$ python -q
>>> import numpy as np
>>> from numpy import linalg as LA
>>> np.set_printoptions(precision=3, suppress=True, linewidth=200, sign=" ")
>>> E = np.cumsum(np.array([[2, 0, -2, 2],
...     [3, -2, 2, 3],
...     [0, 1, 3, 2],
...     [1, -1, 2, 0],
...     [3, 2, 1, -3],
...     [3, -3, 0, -2],
...     [-3, 2, 0, 3],
...     [-2, 3, -3, 0],
...     [-2, -2, 2, 0],
...     [3, -1, 2, 3],
...     [3, 2, 1, 1],
...     [3, 0, -3, 2],
...     [0, 0, -3, 3],
...     [1, -3, -1, -2],
...     [1, -1, 3, 3],
...     [3, 3, -3, 1],
...     [1, 1, -3, -1],
...     [-1, 3, 1, 3],
...     [1, 2, 2, -3],
...     [2, 1, -1, -3],
...     [2, 2, 3, -2],
...     [2, 1, -2, -1],
...     [2, 2, 1, 0],
...     [-2, 1, -3, 0],
...     [1, 1, 0, 1],
...     [0, 2, -3, 3],
...     [2, 0, -3, -1],
...     [3, 2, -3, 1]]), axis=0)
>>> print(E)
[[  2   0  -2   2]
 [  5  -2   0   5]
 [  5  -1   3   7]
 [  6  -2   5   7]
 [  9   0   6   4]
 [ 12  -3   6   2]
 [  9  -1   6   5]
 [  7   2   3   5]
 [  5   0   5   5]
 [  8  -1   7   8]
 [ 11   1   8   9]
 [ 14   1   5  11]
 [ 14   1   2  14]
 [ 15  -2   1  12]
 [ 16  -3   4  15]
 [ 19   0   1  16]
 [ 20   1  -2  15]
 [ 19   4  -1  18]
 [ 20   6   1  15]
 [ 22   7   0  12]
 [ 24   9   3  10]
 [ 26  10   1   9]
 [ 28  12   2   9]
 [ 26  13  -1   9]
 [ 27  14  -1  10]
 [ 27  16  -4  13]
 [ 29  16  -7  12]
 [ 32  18 -10  13]]
>>> def softmax(z):
...     e = np.exp(z - z.max(axis=-1, keepdims=True))
...     return e / e.sum(axis=-1, keepdims=True)
... 
>>> print(np.round(softmax(10 * E[4]), 3) + 0)
[ 1.  0.  0.  0.]
>>> print(softmax(E).sum(axis=1))
[ 1.  1.  1.  1.  1.  1.  1.  1.  1.  1.  1.  1.  1.  1.  1.  1.  1.  1.  1.  1.  1.  1.  1.  1.  1.  1.  1.  1.]
>>> print(np.round(softmax(E[4]), 3) + 0)
[ 0.946  0.     0.047  0.006]
>>> print(np.round(softmax(E[4] + -3), 3) + 0)
[ 0.946  0.     0.047  0.006]
>>> scores = E @ E.T / np.sqrt(4)
>>> print(softmax(scores).round(6).argmax(axis=1))
[ 27  27  17  15  22  22  22  27  22  22  22  27  27  27  27  27  27  27  27  27  27  27  27  27  27  27  27  27]
>>> dist = LA.norm(E[:, None] - E[None], axis=-1)
>>> print(dist[:5, :5])
[[  0.      5.099   7.746   9.695  10.817]
 [  5.099   0.      3.742   5.477   7.55 ]
 [  7.746   3.742   0.      2.449   5.916]
 [  9.695   5.477   2.449   0.      4.796]
 [ 10.817   7.55    5.916   4.796   0.   ]]
>>> print(LA.matrix_rank(dist ** 2))
6
>>> cen = (E - E.mean(axis=0)) / E.std(axis=0)
>>> print(np.argwhere(np.abs(cen) > 2))
[[ 26   2]
 [ 27   1]
 [ 27   2]]
>>> print(cen.std(axis=0))
[ 1.  1.  1.  1.]
>>> beta = LA.lstsq(np.delete(cen, 3, axis=1), cen[:, 3])[0]
>>> print(beta)
[ 1.306 -1.07  -0.344]
>>> print(np.abs(beta).argmax())
0
>>> m1 = np.load("out2.npy")
>>> print(m1)
[[-2 -2  0]
 [-2  2 -1]
 [ 3  1  0]]
>>> A2 = LA.inv(m1)
>>> print(np.round(LA.cond(m1), 3))
13.423
>>> print(np.round(LA.inv(A2), 3) + 0)
[[-2. -2.  0.]
 [-2.  2. -1.]
 [ 3.  1.  0.]]
>>> print(LA.det(m1) * A2)
[[ 1.  0.  2.]
 [-3.  0. -2.]
 [-8. -4. -8.]]
>>> print(round(LA.slogdet(m1)[0], 3))
1.0
>>> print(np.allclose(A2, m1.T))
False
>>> feats = np.load("m.npy")
>>> print(feats)
[[ 2.3  2.   5.  -4.   3. ]
 [-1.   0.3 -1.   0.  -2. ]
 [-3.  -3.  -4.7 -4.  -4. ]
 [ 2.   5.   4.  -1.7  4. ]
 [ 2.   2.   5.  -4.   3.3]]
>>> x = np.array([0, 4, -1, -3, 3])
>>> target = feats @ x
>>> print(target)
[24.  -3.8 -7.3 33.1 24.9]
>>> print(np.round(LA.solve(feats.T, feats[4]), 3) + 0)
[ 0.  0.  0.  0.  1.]
>>> print(np.round(LA.solve(feats, target), 3) + 0)
[ 0.  4. -1. -3.  3.]
>>> A2 = m1[0, 0] * m1[1:] - np.outer(m1[1:, 0], m1[0])
>>> print(A2)
[[ 0 -8  2]
 [ 0  4  0]]
>>> print(np.flatnonzero(~A2.round(6).any(axis=1)))
[]
>>> M = np.loadtxt("w.csv", delimiter=",")
>>> print(M)
[[ 14.028   1.928  10.025]
 [ 14.023   1.976  10.023]
 [-13.917  -2.003 -10.027]
 [ 14.013   2.009  10.022]
 [  7.018   1.06    5.009]]
>>> rng = np.random.default_rng(12219)
>>> lab = rng.permutation(3)
>>> A2 = M[:, lab] * rng.choice([-1, 1], 3)
>>> print(A2)
[[ 10.025   1.928  14.028]
 [ 10.023   1.976  14.023]
 [-10.027  -2.003 -13.917]
 [ 10.022   2.009  14.013]
 [  5.009   1.06    7.018]]
>>> U, _, Vt = LA.svd(M.T @ A2)
>>> print(lab)
[ 2  1  0]
